% python3 -q
>>> import numpy as np
>>> np.set_printoptions(suppress=True, linewidth=100)
>>> feats = np.loadtxt("dump.csv", delimiter=",")
>>> feats
array([[ 0., -3.,  0.,  0.,  0.,  0.],
       [-1., -3.,  0.,  0.,  0.,  0.],
       [ 0.,  0.,  0.,  0.,  0.,  0.],
       [ 0.,  0.,  0., -3.,  0.,  0.],
       [ 0.,  0., -1., -3.,  0.,  0.],
       [ 0.,  0.,  0.,  0.,  0.,  0.],
       [ 0.,  0.,  0.,  0.,  0., -3.],
       [ 0.,  0.,  0.,  0., -1., -3.],
       [ 0.,  0.,  0.,  0.,  0.,  0.]])
>>> blk = np.stack([feats, -2 * feats, feats[::-1]])
>>> (blk @ feats.T).shape
(3, 9, 9)
>>> np.linalg.matrix_rank(blk.reshape(3, -1))
np.int64(2)
>>> rng = np.random.default_rng(50347)
>>> z = rng.permutation(6)
>>> Y = feats[:, z] * rng.choice([-1, 1], 6)
>>> Y
array([[-0.,  0.,  3., -0., -0.,  0.],
       [-0.,  0.,  3.,  1., -0.,  0.],
       [-0.,  0., -0., -0., -0.,  0.],
       [ 3.,  0., -0., -0., -0.,  0.],
       [ 3.,  0., -0., -0., -0., -1.],
       [-0.,  0., -0., -0., -0.,  0.],
       [-0.,  0., -0., -0.,  3.,  0.],
       [-0., -1., -0., -0.,  3.,  0.],
       [-0.,  0., -0., -0., -0.,  0.]])
>>> Uu, _, Vh = np.linalg.svd(feats.T @ Y)
>>> z
array([3, 4, 1, 0, 5, 2])
>>> w1 = np.array([[-1, 1], [-1, -2], [-1, 0], [1, -1], [0, -2], [-2, -2]])
>>> coef = np.array([8, 9])
>>> H = np.maximum(feats @ w1 + coef, 0)
>>> H
array([[11., 15.],
       [12., 14.],
       [ 8.,  9.],
       [ 5., 12.],
       [ 6., 12.],
       [ 8.,  9.],
       [14., 15.],
       [14., 17.],
       [ 8.,  9.]])
>>> (H > 0).astype(int)
array([[1, 1],
       [1, 1],
       [1, 1],
       [1, 1],
       [1, 1],
       [1, 1],
       [1, 1],
       [1, 1],
       [1, 1]])
>>> cent = np.array([[1, 1], [0, 0]])
>>> w1 @ cent
array([[-1, -1],
       [-1, -1],
       [-1, -1],
       [ 1,  1],
       [ 0,  0],
       [-2, -2]])
>>> (H @ cent).round(6).argmax(axis=1)
array([0, 0, 0, 0, 0, 0, 0, 0, 0])
>>> hat = feats @ np.linalg.solve(feats.T @ feats, feats.T)
>>> np.allclose(hat @ hat, hat)
True
>>> np.trace(hat)
np.float64(6.0)
>>> hat.round(2) + 0
array([[1., 0., 0., 0., 0., 0., 0., 0., 0.],
       [0., 1., 0., 0., 0., 0., 0., 0., 0.],
       [0., 0., 0., 0., 0., 0., 0., 0., 0.],
       [0., 0., 0., 1., 0., 0., 0., 0., 0.],
       [0., 0., 0., 0., 1., 0., 0., 0., 0.],
       [0., 0., 0., 0., 0., 0., 0., 0., 0.],
       [0., 0., 0., 0., 0., 0., 1., 0., 0.],
       [0., 0., 0., 0., 0., 0., 0., 1., 0.],
       [0., 0., 0., 0., 0., 0., 0., 0., 0.]])
>>> np.round(np.diag(hat), 2)
array([1., 1., 0., 1., 1., 0., 1., 1., 0.])
>>> np.round(hat @ feats[:, 0], 2) + 0
array([ 0., -1.,  0.,  0.,  0.,  0.,  0.,  0.,  0.])
>>> np.round(np.linalg.eigvalsh(hat), 2)
array([0., 0., 0., 1., 1., 1., 1., 1., 1.])
>>> Y = np.array([[0, 2], [1, 2]])
>>> X = np.tile(Y, (2, 2))
>>> X
array([[0, 2, 0, 2],
       [1, 2, 1, 2],
       [0, 2, 0, 2],
       [1, 2, 1, 2]])
>>> Uu, sv, Vh = np.linalg.svd(X)
>>> evecs = Vh[:(sv > 1e-8).sum()]
>>> x = X[1] + -3 * X[3] + rng.integers(2) * np.eye(4)[2]
>>> x
array([-2., -4., -1., -4.])
>>> np.linalg.matrix_rank(np.vstack([X, x]))
np.int64(3)
>>> np.round(evecs.T @ evecs, 2) + 0
array([[0.5, 0. , 0.5, 0. ],
       [0. , 0.5, 0. , 0.5],
       [0.5, 0. , 0.5, 0. ],
       [0. , 0.5, 0. , 0.5]])
>>> round(float(np.trace(np.linalg.pinv(X) @ X)), 2)
2.0
>>> np.linalg.lstsq(X[:-1].T, X[-1])[2]
np.int32(2)
>>> np.round(X @ np.linalg.pinv(X) @ X, 2) + 0
array([[0., 2., 0., 2.],
       [1., 2., 1., 2.],
       [0., 2., 0., 2.],
       [1., 2., 1., 2.]])
>>> def softmax(z):
...     e = np.exp(z - z.max(axis=-1, keepdims=True))
...     return e / e.sum(axis=-1, keepdims=True)
... 
>>> np.round(softmax(X[3]), 2)
array([0.13, 0.37, 0.13, 0.37])
>>> np.round(softmax(10 * X[3]), 2) + 0
array([0. , 0.5, 0. , 0.5])
>>> np.round(softmax(X[3] + -2), 2)
array([0.13, 0.37, 0.13, 0.37])
>>> S = X @ X.T / np.sqrt(4)
>>> np.round(softmax(S), 2)
array([[0.25, 0.25, 0.25, 0.25],
       [0.13, 0.37, 0.13, 0.37],
       [0.25, 0.25, 0.25, 0.25],
       [0.13, 0.37, 0.13, 0.37]])
>>> np.round(softmax(S)[3] @ X, 2)
array([0.73, 2.  , 0.73, 2.  ])
>>> [round(float(x), 2) for x in np.linalg.svd(X, compute_uv=False)[:3]]
[5.84, 1.37, 0.0]
>>> W0 = np.load("x.npy")
>>> W0
array([[0, 0, 1, 1],
       [0, 0, 0, 1],
       [1, 0, 0, 1],
       [1, 1, 1, 0]])
>>> np.round(np.linalg.eigvals(W0).sum().real, 2)
np.float64(0.0)
>>> np.einsum("ij,ji->", W0, W0)
np.int64(8)
>>> np.round(np.poly(W0), 2) + 0
array([ 1.,  0., -4., -2.,  1.])
>>> np.einsum("ii->", W0)
np.int64(0)
>>> np.round(np.linalg.eigvals(W0), 2)
array([ 2.17,  0.31, -1.  , -1.48])
>>> np.kron(np.eye(2, dtype=int), W0)
array([[0, 0, 1, 1, 0, 0, 0, 0],
       [0, 0, 0, 1, 0, 0, 0, 0],
       [1, 0, 0, 1, 0, 0, 0, 0],
       [1, 1, 1, 0, 0, 0, 0, 0],
       [0, 0, 0, 0, 0, 0, 1, 1],
       [0, 0, 0, 0, 0, 0, 0, 1],
       [0, 0, 0, 0, 1, 0, 0, 1],
       [0, 0, 0, 0, 1, 1, 1, 0]])
>>> m1 = np.loadtxt("w.csv", delimiter=",")
>>> m1
array([[ 2.,  0.,  2.,  2.],
       [ 2.,  2.,  3.,  2.],
       [ 3.,  2.,  3.,  3.],
       [ 5.,  4.,  3.,  5.],
       [ 5.,  6.,  4.,  6.],
       [ 6.,  6.,  6.,  8.],
       [ 7.,  7.,  7., 10.],
       [ 9.,  7.,  7., 12.],
       [11.,  9.,  9., 12.],
       [12., 10., 10., 13.],
       [13., 11., 12., 14.],
       [14., 12., 14., 16.],
       [15., 14., 15., 17.],
       [16., 14., 15., 17.],
       [18., 15., 15., 19.],
       [19., 16., 15., 19.],
       [19., 18., 17., 19.],
       [19., 19., 19., 20.],
       [19., 21., 19., 22.],
       [19., 23., 19., 24.],
       [20., 24., 20., 24.],
       [22., 25., 21., 24.],
       [22., 25., 21., 25.],
       [24., 27., 23., 27.]])
>>> m1.sum(axis=0)
array([321., 317., 299., 360.])
>>> m1.shape
(24, 4)
>>> np.unravel_index(np.abs(m1).argmax(), m1.shape)
(np.int64(23), np.int64(1))
>>> np.count_nonzero(m1)
np.int64(95)
>>> m1 - m1[0]
array([[ 0.,  0.,  0.,  0.],
       [ 0.,  2.,  1.,  0.],
       [ 1.,  2.,  1.,  1.],
       [ 3.,  4.,  1.,  3.],
       [ 3.,  6.,  2.,  4.],
       [ 4.,  6.,  4.,  6.],
       [ 5.,  7.,  5.,  8.],
       [ 7.,  7.,  5., 10.],
       [ 9.,  9.,  7., 10.],
       [10., 10.,  8., 11.],
       [11., 11., 10., 12.],
       [12., 12., 12., 14.],
       [13., 14., 13., 15.],
       [14., 14., 13., 15.],
       [16., 15., 13., 17.],
       [17., 16., 13., 17.],
       [17., 18., 15., 17.],
       [17., 19., 17., 18.],
       [17., 21., 17., 20.],
       [17., 23., 17., 22.],
       [18., 24., 18., 22.],
       [20., 25., 19., 22.],
       [20., 25., 19., 23.],
       [22., 27., 21., 25.]])
>>> m1.sum(axis=1)
array([  6.,   9.,  11.,  17.,  21.,  26.,  31.,  35.,  41.,  45.,  50.,  56.,  61.,  62.,  67.,
        69.,  73.,  77.,  81.,  85.,  88.,  92.,  93., 101.])
>>> np.zeros(24, 4)
Traceback (most recent call last):
  File "<python-input-64>", line 1, in <module>
    np.zeros(24, 4)
    ~~~~~~~~^^^^^^^
TypeError: Cannot interpret '4' as a data type
>>> np.abs(m1).max()
np.float64(27.0)
>>> np.round(m1.mean(axis=0), 2)
array([13.38, 13.21, 12.46, 15.  ])
>>> np.round(np.linalg.norm(m1), 2)
np.float64(150.68)
>>> E = np.load("data.npy")
>>> E
array([[-1.,  1.,  5.,  3.],
       [ 0.,  0.,  3.,  4.],
       [ 0.,  0.,  2.,  0.],
       [ 0.,  0., -2., -1.]])
>>> w1 = np.array([[0, 1], [-2, 2], [-2, -2], [0, 2]])
>>> coef = np.array([-2, -2])
>>> H = np.maximum(E @ w1 + coef, 0)
>>> (H > 0).mean(axis=0)
array([0.25, 0.  ])
>>> cent = np.array([[2, 3], [-3, 0]])
>>> (H @ cent).round(6).argmax(axis=1)
array([0, 0, 0, 1])
>>> Uu, sv, Vh = np.linalg.svd(E)
>>> np.argmax(sv[:-1] / (sv[1:] + 1e-6)) + 1
np.int64(3)
>>> Y = Uu[:, :3] @ np.diag(sv[:3]) @ Vh[:3]
>>> round(float(np.linalg.norm(E - Y) / np.linalg.norm(E)), 2)
0.0
>>> t = np.radians(135)
>>> Rm = np.eye(4)
>>> Rm[3, 3] = Rm[1, 1] = np.cos(t)
>>> Rm[3, 1], Rm[1, 3] = -np.sin(t), np.sin(t)
>>> Rm.round(2)
array([[ 1.  ,  0.  ,  0.  ,  0.  ],
       [ 0.  , -0.71,  0.  ,  0.71],
       [ 0.  ,  0.  ,  1.  ,  0.  ],
       [ 0.  , -0.71,  0.  , -0.71]])
>>> Y = E @ Rm.T
>>> Y.round(2)
array([[-1.  ,  1.41,  5.  , -2.83],
       [ 0.  ,  2.83,  3.  , -2.83],
       [ 0.  ,  0.  ,  2.  ,  0.  ],
       [ 0.  , -0.71, -2.  ,  0.71]])
>>> mat = np.load("mat.npy")
>>> mat.round(2)
array([[-0.51,  0.8 ,  0.32],
       [-0.82, -0.34, -0.45],
       [-0.25, -0.49,  0.83]])
>>> x = np.array([-3, 1, 3])
>>> np.round(np.linalg.inv(mat), 2)
array([[-0.51, -0.82, -0.25],
       [ 0.8 , -0.34, -0.49],
       [ 0.32, -0.45,  0.83]])
>>> [p for p in range(1, 25) if np.allclose(np.linalg.matrix_power(mat, p), np.eye(3))]
[]
>>> np.round(np.abs(np.linalg.eigvals(mat)), 2)
array([1., 1., 1.])
>>> round(np.linalg.det(mat), 2)
np.float64(1.0)
>>> Y = np.array([[1, 0, 2], [2, 2, -2], [1, 2, -1]])
>>> data = Y - Y.T
>>> data
array([[ 0, -2,  1],
       [ 2,  0, -4],
       [-1,  4,  0]])
>>> (data + data.T) / 2
array([[0., 0., 0.],
       [0., 0., 0.],
       [0., 0., 0.]])
>>> data @ data
array([[ -5,   4,   8],
       [  4, -20,   2],
       [  8,   2, -17]])
>>> (data - data.T) / 2
array([[ 0., -2.,  1.],
       [ 2.,  0., -4.],
       [-1.,  4.,  0.]])
>>> A = np.loadtxt("test11.csv", delimiter=",")
>>> A.round(2)
array([[ 1.11,  0.99,  0.45, -0.98,  0.78],
       [-0.34,  1.11, -0.43, -0.61, -1.45],
       [ 0.68, -0.76,  1.35, -0.22, -1.05],
       [ 1.45, -0.33, -1.19,  0.43, -0.43],
       [-0.26, -1.05, -0.63, -1.56,  0.1 ]])
>>> Y = A / np.linalg.norm(A, axis=1, keepdims=True)
>>> C2 = Y @ Y.T
>>> np.degrees(np.arccos(np.clip(C2[2, 1], -1, 1)))
np.float64(90.0)
>>> C2.round(2) + 0
array([[1., 0., 0., 0., 0.],
       [0., 1., 0., 0., 0.],
       [0., 0., 1., 0., 0.],
       [0., 0., 0., 1., 0.],
       [0., 0., 0., 0., 1.]])
>>> (np.abs(C2) > 0.9).astype(int)
array([[1, 0, 0, 0, 0],
       [0, 1, 0, 0, 0],
       [0, 0, 1, 0, 0],
       [0, 0, 0, 1, 0],
       [0, 0, 0, 0, 1]])
>>> np.round(A[:, 3] @ A[:, 4], 2)
np.float64(-0.0)
>>> np.round(np.linalg.norm(A, axis=0), 2)
array([2., 2., 2., 2., 2.])
>>> np.round(A @ A.T, 2) + 0
array([[4., 0., 0., 0., 0.],
       [0., 4., 0., 0., 0.],
       [0., 0., 4., 0., 0.],
       [0., 0., 0., 4., 0.],
       [0., 0., 0., 0., 4.]])
